>>> import numpy as np
>>> from numpy import linalg as LA
>>> np.set_printoptions(suppress=True, linewidth=120)
>>> arr = np.load("a.npy")
>>> arr
array([[-1.,  1.,  1.],
       [ 1., -1.,  1.],
       [ 1.,  1., -1.]])
>>> # equal to its transpose
>>> q = arr.astype(float).copy()
>>> for j in range(3):
...     q[:, j] -= q[:, :j] @ (q[:, :j].T @ q[:, j])
...     q[:, j] /= LA.norm(q[:, j])
... 
>>> np.round(q.T @ arr, 3) + 0
array([[ 1.732, -0.577, -0.577],
       [ 0.   ,  1.633, -0.816],
       [ 0.   ,  0.   ,  1.414]])
>>> np.round(q.T @ q, 3) + 0
array([[1., 0., 0.],
       [0., 1., 0.],
       [0., 0., 1.]])
>>> q.round(3) + 0
array([[-0.577,  0.408,  0.707],
       [ 0.577, -0.408,  0.707],
       [ 0.577,  0.816,  0.   ]])
>>> (arr @ arr)[0]
array([ 3., -1., -1.])
>>> np.sort(np.abs(np.fft.fft(arr[0]))), np.round(np.sort(LA.svd(arr, compute_uv=False)), 3)
(array([1., 2., 2.]), array([1., 2., 2.]))
>>> np.fft.fft(arr[0])
array([ 1.+0.j, -2.+0.j, -2.+0.j])
>>> th = np.radians(180)
>>> Rm = np.eye(3)
>>> Rm[2, 2] = Rm[1, 1] = np.cos(th)
>>> Rm[2, 1], Rm[1, 2] = -np.sin(th), np.sin(th)
>>> Rm.round(3) + 0
array([[ 1.,  0.,  0.],
       [ 0., -1.,  0.],
       [ 0.,  0., -1.]])
>>> out = arr @ Rm.T
>>> round(LA.det(Rm), 3), np.trace(Rm)
(np.float64(1.0), np.float64(-1.0))
>>> np.abs(out - arr).max(axis=0)
array([0., 2., 2.])
>>> np.allclose(LA.norm(arr, axis=1), LA.norm(out, axis=1))
True
>>> np.allclose(arr @ arr.T, out @ out.T)
True
>>> K = np.load("sample18.npy")
>>> K
array([[ 1, -1,  1],
       [ 1,  0,  0],
       [ 1,  1,  1]])
>>> r0 = np.array([-1, 1, 0])
>>> out = K + np.outer(r0, np.eye(3)[1])
>>> round(float(LA.det(out) / LA.det(K)), 3), np.round(1 + LA.solve(K, r0)[1], 3)
(1.5, np.float64(1.5))
>>> feats = np.load("run7.npy")
>>> feats
array([[-2, -2, -2],
       [-2, -4, -4],
       [-2, -4, -6]])
>>> # equal to its transpose
>>> rng = np.random.default_rng(69)
>>> z = rng.permutation(3)
>>> z
array([0, 1, 2])
>>> out = feats[z][:, z]
>>> np.round(LA.det(out), 3), round(float(LA.det(feats[z])), 3)
(np.float64(-8.0), -8.0)
>>> out
array([[-2, -2, -2],
       [-2, -4, -4],
       [-2, -4, -6]])
>>> np.kron(np.eye(2, dtype=int), out)
array([[-2, -2, -2,  0,  0,  0],
       [-2, -4, -4,  0,  0,  0],
       [-2, -4, -6,  0,  0,  0],
       [ 0,  0,  0, -2, -2, -2],
       [ 0,  0,  0, -2, -4, -4],
       [ 0,  0,  0, -2, -4, -6]])
>>> np.round(np.poly(out), 3)
array([ 1., 12., 20.,  8.])
>>> round(LA.det(2 * out), 3), np.round(LA.det(out), 3)
(np.float64(-64.0), np.float64(-8.0))
>>> np.einsum("ij,ji->", out, out)
np.int64(104)
>>> w, vecs = LA.eigh(feats)
>>> x0 = np.array([6, 9, 2])
>>> np.abs(feats).sum(axis=1).max(), round(float(np.abs(w).max()), 3)
(np.int64(12), 10.098)
>>> np.round(LA.eigvalsh(feats[1:, 1:]), 3)
array([-9.123, -0.877])
>>> round(float(x0 @ feats @ x0 / (x0 @ x0)), 3), np.round(w[0], 3), np.round(w[-1], 3)
(-6.843, np.float64(-10.098), np.float64(-0.616))
>>> w, vecs = LA.eig(feats)
>>> np.round(np.sort(LA.eigvals(LA.inv(feats))), 3)
array([-1.623, -0.777, -0.099])
>>> feats[1] @ feats[2]
np.int64(44)
>>> round(float(LA.norm(feats[1], 1)), 3), np.round(LA.norm(feats[1], np.inf), 3)
(10.0, np.float64(4.0))
>>> np.round(LA.norm(feats[1] - feats[2]), 3)
np.float64(2.0)
>>> np.round(LA.norm(feats, axis=0), 3)
array([3.464, 6.   , 7.483])
>>> LA.norm(feats, axis=1).argmax()
np.int64(2)
>>> np.round(LA.norm(feats, "nuc"), 3)
np.float64(12.0)
>>> round(float(LA.norm(feats) ** 2 / LA.norm(feats, 2) ** 2), 3)
1.02
>>> data = np.array([[4.0, 0.0, 0.0, 0.0],
...     [0.0, 8.0, 2.0, 0.0],
...     [0.0, 2.0, 5.0, 0.0],
...     [0.0, 0.0, 0.0, 4.0]])
>>> # symmetric
>>> w, vecs = LA.eigh(data)
>>> x0 = np.array([0, 1, 4, 3])
>>> np.round(vecs * np.sqrt(w) @ vecs.T, 3)
array([[2. , 0. , 0. , 0. ],
       [0. , 2.8, 0.4, 0. ],
       [0. , 0.4, 2.2, 0. ],
       [0. , 0. , 0. , 2. ]])
>>> np.round(vecs * np.maximum(w, 0) @ vecs.T, 3)
array([[4., 0., 0., 0.],
       [0., 8., 2., 0.],
       [0., 2., 5., 0.],
       [0., 0., 0., 4.]])
>>> np.round(vecs * np.abs(w) @ vecs.T, 3)
array([[4., 0., 0., 0.],
       [0., 8., 2., 0.],
       [0., 2., 5., 0.],
       [0., 0., 0., 4.]])
>>> (np.sign(vecs[:, -1].round(6)) == np.sign(vecs[0, -1].round(6))).astype(int)
array([1, 0, 0, 1])
>>> out = data[0, 0] * data[1:] - np.outer(data[1:, 0], data[0])
>>> out
array([[ 0., 32.,  8.,  0.],
       [ 0.,  8., 20.,  0.],
       [ 0.,  0.,  0., 16.]])
>>> LA.matrix_rank(out), LA.matrix_rank(data)
(np.int64(3), np.int64(4))
>>> np.flatnonzero(~out.round(6).any(axis=1))
array([], dtype=int64)
